$ ipython --no-banner

In [1]: import numpy as np

In [2]: import numpy.linalg as la

In [3]: np.set_printoptions(precision=3, suppress=True, linewidth=200)

In [4]: def tidy(a):
   ...:     return np.round(a, 3) + 0
   ...: 

In [5]: mat = np.loadtxt("block13.csv", delimiter=",")

In [6]: tidy(mat)
Out[6]: 
array([[ 0.974, -0.132, -0.132, -0.132],
       [-0.132,  0.342, -0.658, -0.658],
       [-0.132, -0.658,  0.342, -0.658],
       [-0.132, -0.658, -0.658,  0.342]])

In [7]: tidy(la.eigvalsh(mat).min())
Out[7]: np.float64(-1.0)

In [8]: [round(float(la.det(mat[:i, :i])), 2) + 0 for i in range(1, 5)]
Out[8]: [0.97, 0.32, -0.34, -1.0]

In [9]: K = np.load("dump.npy")

In [10]: K
Out[10]: 
array([[-3,  0],
       [-4,  0],
       [-3,  0]])

In [11]: A2 = K[0, 0] * K[1:] - np.outer(K[1:, 0], K[0])

In [12]: A2
Out[12]: 
array([[0, 0],
       [0, 0]])

In [13]: la.matrix_rank(A2), la.matrix_rank(K)
Out[13]: (np.int64(0), np.int64(1))

In [14]: tidy(la.svd(K, compute_uv=False))
Out[14]: array([5.831, 0.   ])

In [15]: K[:, 1] @ K[:, 0]
Out[15]: np.int64(0)

In [16]: K @ K.T
Out[16]: 
array([[ 9, 12,  9],
       [12, 16, 12],
       [ 9, 12,  9]])

In [17]: tidy(K @ la.pinv(K) @ K)
Out[17]: 
array([[-3.,  0.],
       [-4.,  0.],
       [-3.,  0.]])

In [18]: X = np.loadtxt("arr.csv", delimiter=",")

In [19]: tidy(X)
Out[19]: 
array([[ 0.996,  0.032,  0.045, -0.035],
       [ 0.032,  0.759, -0.337,  0.261],
       [ 0.045, -0.337,  0.528,  0.366],
       [-0.035,  0.261,  0.366,  0.717]])

In [20]: # looks like rank 3

In [21]: ev, vecs = la.eigh(X)

In [22]: tidy(la.eigvalsh(X @ X))
Out[22]: array([0., 1., 1., 1.])

In [23]: tidy(la.svd(X, compute_uv=False))
Out[23]: array([1., 1., 1., 0.])

In [24]: (ev > 1e-8).sum(), (ev < -1e-8).sum()
Out[24]: (np.int64(3), np.int64(0))

In [25]: np.unique(ev.round(6) + 0, return_counts=True)[1]
Out[25]: array([1, 3])

In [26]: ev.sum(), np.trace(X)
Out[26]: (np.float64(3.0), np.float64(3.0))

In [27]: tidy(vecs @ np.diag(ev) @ vecs.T)
Out[27]: 
array([[ 0.996,  0.032,  0.045, -0.035],
       [ 0.032,  0.759, -0.337,  0.261],
       [ 0.045, -0.337,  0.528,  0.366],
       [-0.035,  0.261,  0.366,  0.717]])

In [28]: tidy(la.eigvalsh(X + 3 * np.eye(4)))
Out[28]: array([3., 4., 4., 4.])

In [29]: tidy(ev)
Out[29]: array([0., 1., 1., 1.])

In [30]: J = np.load("out16.npy")

In [31]: J
Out[31]: 
array([[ 1, -1, -1,  1,  1, -1, -1,  1],
       [ 1, -1, -1,  1, -1,  1,  1, -1],
       [ 1, -1,  1, -1, -1,  1, -1,  1],
       [ 1,  1,  1,  1, -1, -1, -1, -1]])

In [32]: J.shape
Out[32]: (4, 8)

In [33]: J - J[0]
Out[33]: 
array([[ 0,  0,  0,  0,  0,  0,  0,  0],
       [ 0,  0,  0,  0, -2,  2,  2, -2],
       [ 0,  0,  2, -2, -2,  2,  0,  0],
       [ 0,  2,  2,  0, -2,  0,  0, -2]])

In [34]: J.mean(axis=0)
Out[34]: array([ 1. , -0.5,  0. ,  0.5, -0.5,  0. , -0.5,  0. ])

In [35]: np.unravel_index(np.abs(J).argmax(), J.shape)
Out[35]: (np.int64(0), np.int64(0))

In [36]: np.count_nonzero(J)
Out[36]: np.int64(32)

In [37]: J.sum(axis=0)
Out[37]: array([ 4, -2,  0,  2, -2,  0, -2,  0])

In [38]: np.diff(J, axis=0)
Out[38]: 
array([[ 0,  0,  0,  0, -2,  2,  2, -2],
       [ 0,  0,  2, -2,  0,  0, -2,  2],
       [ 0,  2,  0,  2,  0, -2,  0, -2]])

In [39]: A = np.array([[3.0, 1.0, 1.0], [1.0, 3.0, 1.0], [1.0, 1.0, 3.0]])

In [40]: # equal to its transpose

In [41]: vec = np.array([-6, 8, 5])

In [42]: h = np.maximum(A @ vec, 0)

In [43]: np.maximum(A @ (3 * vec), 0)
Out[43]: array([ 0., 69., 51.])

In [44]: tidy(np.tanh(A @ vec))
Out[44]: array([-1.,  1.,  1.])

In [45]: np.maximum(A @ vec, 0) - np.maximum(-A @ vec, 0)
Out[45]: array([-5., 23., 17.])

In [46]: O = A.astype(float).copy()

In [47]: for j in range(3):
    ...:     O[:, j] -= O[:, :j] @ (O[:, :j].T @ O[:, j])
    ...:     O[:, j] /= la.norm(O[:, j])
    ...: 

In [48]: tidy(O.T @ O)
Out[48]: 
array([[1., 0., 0.],
       [0., 1., 0.],
       [0., 0., 1.]])

In [49]: tidy(O.T @ A)
Out[49]: 
array([[3.317, 2.111, 2.111],
       [0.   , 2.558, 0.995],
       [0.   , 0.   , 2.357]])

In [50]: feats = np.load("mat.npy")

In [51]: feats
Out[51]: 
array([[ -7. ,  -0.5,   0.2],
       [ -2. ,   0.3,   0.4],
       [-10. ,   0.5,  -1.2]])

In [52]: u, v = feats[2], feats[0]

In [53]: u @ u
Out[53]: np.float64(101.69)

In [54]: u @ v
Out[54]: np.float64(69.51)

In [55]: pr = (u @ v) / (u @ u) * u

In [56]: tidy(v - pr)
Out[56]: array([-0.165, -0.842,  1.02 ])

In [57]: tidy((v - pr) @ u)
Out[57]: np.float64(0.0)

In [58]: tidy(la.norm(u + v) ** 2 + la.norm(u - v) ** 2)
Out[58]: np.float64(301.96)

In [59]: np.argsort(-la.norm(feats, axis=0).round(6), kind="stable")[:3]
Out[59]: array([0, 2, 1])

In [60]: la.cond(feats) > 100
Out[60]: np.False_

In [61]: round(np.log10(la.cond(feats)))
Out[61]: 1

In [62]: tidy(np.abs(la.svd(feats)[2][-1]))
Out[62]: array([0.022, 0.852, 0.524])

In [63]: tidy(la.norm(feats, 2) / la.norm(feats))
Out[63]: np.float64(0.995)

In [64]: [round(float(x), 3) for x in la.svd(feats, compute_uv=False)[:3]]
Out[64]: [12.396, 1.132, 0.536]

In [65]: ev, vecs = la.eig(feats)

In [66]: tidy(np.sort(la.eigvals(feats @ feats)))
Out[66]: array([ 0.389,  3.206, 45.335])

In [67]: tidy(np.sort(la.eigvals(la.inv(feats))))
Out[67]: array([-0.558, -0.149,  1.603])

In [68]: tidy(feats @ vecs[:, 0] - ev[0] * vecs[:, 0])
Out[68]: array([0., 0., 0.])

In [69]: tidy(ev)
Out[69]: array([-6.733, -1.791,  0.624])

In [70]: tidy(np.sort(la.eigvals(feats.T)))
Out[70]: array([-6.733, -1.791,  0.624])

In [71]: tidy(np.prod(ev))
Out[71]: np.float64(7.52)

In [72]: M = np.load("w.npy")

In [73]: M
Out[73]: 
array([[1.   , 0.   , 0.   , 0.   ],
       [0.5  , 0.5  , 0.   , 0.   ],
       [0.   , 0.333, 0.667, 0.   ],
       [0.5  , 0.   , 0.   , 0.5  ]])

In [74]: u = np.array([3, 1])

In [75]: np.convolve(M[0], u)
Out[75]: array([3., 1., 0., 0., 0.])

In [76]: np.polyval(u, M[0])
Out[76]: array([4., 1., 1., 1.])

In [77]: tidy(np.array([np.convolve(row, u, "same") for row in M]))
Out[77]: 
array([[3.   , 1.   , 0.   , 0.   ],
       [1.5  , 2.   , 0.5  , 0.   ],
       [0.   , 0.999, 2.334, 0.667],
       [1.5  , 0.5  , 0.   , 1.5  ]])

In [78]: np.correlate(M[0], M[1], "full")
Out[78]: array([0. , 0. , 0.5, 0.5, 0. , 0. , 0. ])

In [79]: M.reshape(-1, 2)
Out[79]: 
array([[1.   , 0.   ],
       [0.   , 0.   ],
       [0.5  , 0.5  ],
       [0.   , 0.   ],
       [0.   , 0.333],
       [0.667, 0.   ],
       [0.5  , 0.   ],
       [0.   , 0.5  ]])

In [80]: M.reshape(2, -1)
Out[80]: 
array([[1.   , 0.   , 0.   , 0.   , 0.5  , 0.5  , 0.   , 0.   ],
       [0.   , 0.333, 0.667, 0.   , 0.5  , 0.   , 0.   , 0.5  ]])

In [81]: M.ravel(order="F")
Out[81]: array([1.   , 0.5  , 0.   , 0.5  , 0.   , 0.5  , 0.333, 0.   , 0.   , 0.   , 0.667, 0.   , 0.   , 0.   , 0.   , 0.5  ])

In [82]: t3 = M.reshape(4, 2, -1)

In [83]: t3.transpose(1, 0, 2)
Out[83]: 
array([[[1.   , 0.   ],
        [0.5  , 0.5  ],
        [0.   , 0.333],
        [0.5  , 0.   ]],

       [[0.   , 0.   ],
        [0.   , 0.   ],
        [0.667, 0.   ],
        [0.   , 0.5  ]]])

In [84]: tidy(np.einsum("ihd,ihd->ih", t3, t3))
Out[84]: 
array([[1.   , 0.   ],
       [0.5  , 0.   ],
       [0.111, 0.445],
       [0.25 , 0.25 ]])

In [85]: t3.sum(axis=1)
Out[85]: 
array([[1.   , 0.   ],
       [0.5  , 0.5  ],
       [0.667, 0.333],
       [0.5  , 0.5  ]])

In [86]: t3.shape
Out[86]: (4, 2, 2)

In [87]: E = np.load("m.npy")

In [88]: E
Out[88]: 
array([[4., 1.],
       [1., 4.]])

In [89]: # equal to its transpose

In [90]: vec = np.array([4, 4])

In [91]: h = np.maximum(E @ vec, 0)

In [92]: np.tanh(E @ vec)
Out[92]: array([1., 1.])

In [93]: h
Out[93]: array([20., 20.])

In [94]: low = la.cholesky(E)

In [95]: tidy(np.diag(low) ** 2)
Out[95]: array([4.  , 3.75])

In [96]: tidy(np.prod(np.diag(low)) ** 2), tidy(la.det(E))
Out[96]: (np.float64(15.0), np.float64(15.0))
